>>> import numpy as np
>>> from numpy import linalg as LA
>>> np.set_printoptions(suppress=True, linewidth=140)
>>> X = np.array([[-3, 1, 5, 3], [0, -8, 2, 8], [0, 0, 3, -2], [0, 0, 0, 0]])
>>> print(X)
[[-3  1  5  3]
 [ 0 -8  2  8]
 [ 0  0  3 -2]
 [ 0  0  0  0]]
>>> print(np.round(LA.norm(X, axis=0), 1))
[3.  8.1 6.2 8.8]
>>> print(round(LA.norm(X, "nuc"), 1))
21.1
>>> print(LA.norm(X, axis=1).argmax())
1
>>> rank = LA.matrix_rank(X)
>>> print(rank)
3
>>> null = LA.svd(X)[2][rank:].T
>>> print(np.round(X @ null, 1) + 0)
[[0.]
 [0.]
 [0.]
 [0.]]
>>> print([int(LA.matrix_rank(X[:, :j + 1])) for j in range(4)])
[1, 2, 3, 3]
>>> print(LA.matrix_rank(X.T @ X), LA.matrix_rank(X @ X.T))
3 3
>>> print([int(LA.matrix_rank(X[:i])) for i in range(1, len(X) + 1)])
[1, 2, 3, 3]
>>> print(np.allclose(X @ null, 0))
True
>>> K = np.loadtxt("w.csv", delimiter=",")
>>> print(K)
[[ 17.2  -0.9  -8.    6.4]
 [ 13.8  -5.3   9.3  -9.8]
 [ -1.7  -8.4  17.6  -3.9]
 [  6.8   9.5  -5.4 -15.3]
 [ -7.1 -12.4 -11.8   7.4]
 [ -6.3  17.2  -0.2   8. ]
 [  6.8  13.6  10.8   7.2]
 [ 17.3  -2.5  -9.6  -1.5]
 [  7.2   6.2 -17.5  -1.7]
 [ 10.6 -11.6  -1.   12.4]
 [ -0.9  19.5   2.5   3.8]
 [  8.2  -9.8   7.4 -13.5]
 [-14.9  -7.    9.5   6.1]
 [ -1.8  -5.2   2.  -19.1]
 [ -8.8  -9.9  15.   -0.1]
 [-16.9  -8.5  -6.5   1.2]
 [ -4.5  14.8  11.9  -4.5]
 [ -6.3  -8.9  -7.  -15.2]
 [ 19.2  -4.5  -2.4   2.6]
 [-15.6   4.8   1.4  11.5]
 [ 13.7  -6.7  12.2  -4.1]
 [ -6.3  -8.2 -14.3  -9.4]
 [ -7.7   1.9   5.4  17.5]
 [ -3.7  -0.4   5.3  18.9]
 [  7.7 -10.3  10.5  11.1]
 [ -8.   -8.4   3.5 -15.9]
 [ -1.1  -0.6  15.3  12.8]
 [ -8.2   3.3 -16.7   6.6]
 [  2.7  -1.4 -17.5   9.2]
 [ -8.6  -1.9  11.8  13.5]
 [  8.8   5.6  13.4 -10.6]
 [  6.5  11.8   8.   12.5]
 [  1.4 -14.9 -12.    5.7]
 [  7.5 -17.3  -1.3   6.6]
 [ -6.2 -11.5  14.2   5.1]]
>>> other = np.c_[K[:, :3] @ np.array([[0, 3, -3], [-2, -3, -2], [-1, -1, 2]]), np.array([2, 3, 0, 3, 2, 2, 1, 0, 3, 1, 0, 0, 3, 2, 1, 2, 1, 0, 2, 2, 3, 1, 3, 1, 1, 0, 2, 1, 3, 1, 3, 2, 2, 1, 1])]
>>> print(other.round(1))
[[  9.8  62.3 -65.8   2. ]
 [  1.3  48.  -12.2   3. ]
 [ -0.8   2.5  57.1   0. ]
 [-13.6  -2.7 -50.2   3. ]
 [ 36.6  27.7  22.5   2. ]
 [-34.2 -70.3 -15.9   2. ]
 [-38.  -31.2 -26.    1. ]
 [ 14.6  69.  -66.1   0. ]
 [  5.1  20.5 -69.    3. ]
 [ 24.2  67.6 -10.6   1. ]
 [-41.5 -63.7 -31.3   0. ]
 [ 12.2  46.6   9.8   0. ]
 [  4.5 -33.2  77.7   3. ]
 [  8.4   8.2  19.8   2. ]
 [  4.8 -11.7  76.2   1. ]
 [ 23.5 -18.7  54.7   2. ]
 [-41.5 -69.8   7.7   1. ]
 [ 24.8  14.8  22.7   0. ]
 [ 11.4  73.5 -53.4   2. ]
 [-11.  -62.6  40.    2. ]
 [  1.2  49.   -3.3   3. ]
 [ 30.7  20.    6.7   1. ]
 [ -9.2 -34.2  30.1   3. ]
 [ -4.5 -15.2  22.5   1. ]
 [ 10.1  43.5  18.5   1. ]
 [ 13.3  -2.3  47.8   0. ]
 [-14.1 -16.8  35.1   2. ]
 [ 10.1 -17.8 -15.4   1. ]
 [ 20.3  29.8 -40.3   3. ]
 [ -8.  -31.9  53.2   1. ]
 [-24.6  -3.8 -10.8   3. ]
 [-31.6 -23.9 -27.1   2. ]
 [ 41.8  60.9   1.6   2. ]
 [ 35.9  75.7   9.5   1. ]
 [  8.8   1.7  70.    1. ]]
>>> print(np.round(LA.lstsq(K, other[:, 0])[0], 1) + 0)
[ 0. -2. -1.  0.]
>>> print(np.round(LA.norm(other - K @ LA.lstsq(K, other)[0], axis=0), 1) + 0)
[ 0.   0.   0.  10.7]
>>> print(LA.matrix_rank(other))
4
>>> Xs = (other - other.mean(axis=0)) / other.std(axis=0)
>>> print(np.round(Xs.std(axis=0), 1))
[1. 1. 1. 1.]
>>> beta = LA.lstsq(np.delete(Xs, 2, axis=1), Xs[:, 2])[0]
>>> print(np.abs(beta).argmax())
1
>>> proj = K @ LA.solve(K.T @ K, K.T)
>>> print(LA.matrix_rank(np.eye(35) - proj))
31
>>> print(np.round(np.diag(proj), 1))
[0.1 0.1 0.1 0.1 0.1 0.1 0.1 0.1 0.1 0.1 0.1 0.1 0.1 0.1 0.1 0.1 0.1 0.1 0.1 0.1 0.1 0.1 0.1 0.1 0.1 0.1 0.1 0.1 0.1 0.1 0.1 0.1 0.1 0.1
 0.1]
>>> print(np.round(LA.eigvalsh(proj), 1) + 0)
[0. 0. 0. 0. 0. 0. 0. 0. 0. 0. 0. 0. 0. 0. 0. 0. 0. 0. 0. 0. 0. 0. 0. 0. 0. 0. 0. 0. 0. 0. 0. 1. 1. 1. 1.]
>>> print(np.allclose(proj @ proj, proj))
True
>>> m1 = np.load("case1.npy")
>>> print(m1)
[[-2  0  0  0  0  0  0  0  0]
 [ 0  1  0  0  0  0  0  0  0]
 [ 0  0  1  0  0  0  0  0  0]
 [ 0  0  0  0  0  0  0  0  0]
 [ 0  0  0  0  1  0  0  0  0]
 [ 0  0  0  0  0  3  0  0  0]
 [ 0  0  0  0  0  0  1  0  0]
 [ 0  0  0  0  0  0  0 -3  0]
 [ 0  0  0  0  0  0  0  0  0]]
>>> print((m1 != 0).astype(int))
[[1 0 0 0 0 0 0 0 0]
 [0 1 0 0 0 0 0 0 0]
 [0 0 1 0 0 0 0 0 0]
 [0 0 0 0 0 0 0 0 0]
 [0 0 0 0 1 0 0 0 0]
 [0 0 0 0 0 1 0 0 0]
 [0 0 0 0 0 0 1 0 0]
 [0 0 0 0 0 0 0 1 0]
 [0 0 0 0 0 0 0 0 0]]
>>> print(np.flatnonzero(LA.matrix_power((m1 != 0) + (m1.T != 0) + np.eye(9), 9)[7]))
[7]
>>> print((LA.matrix_power((m1 != 0) + (m1.T != 0) + np.eye(9), 9) > 0).astype(int))
[[1 0 0 0 0 0 0 0 0]
 [0 1 0 0 0 0 0 0 0]
 [0 0 1 0 0 0 0 0 0]
 [0 0 0 1 0 0 0 0 0]
 [0 0 0 0 1 0 0 0 0]
 [0 0 0 0 0 1 0 0 0]
 [0 0 0 0 0 0 1 0 0]
 [0 0 0 0 0 0 0 1 0]
 [0 0 0 0 0 0 0 0 1]]
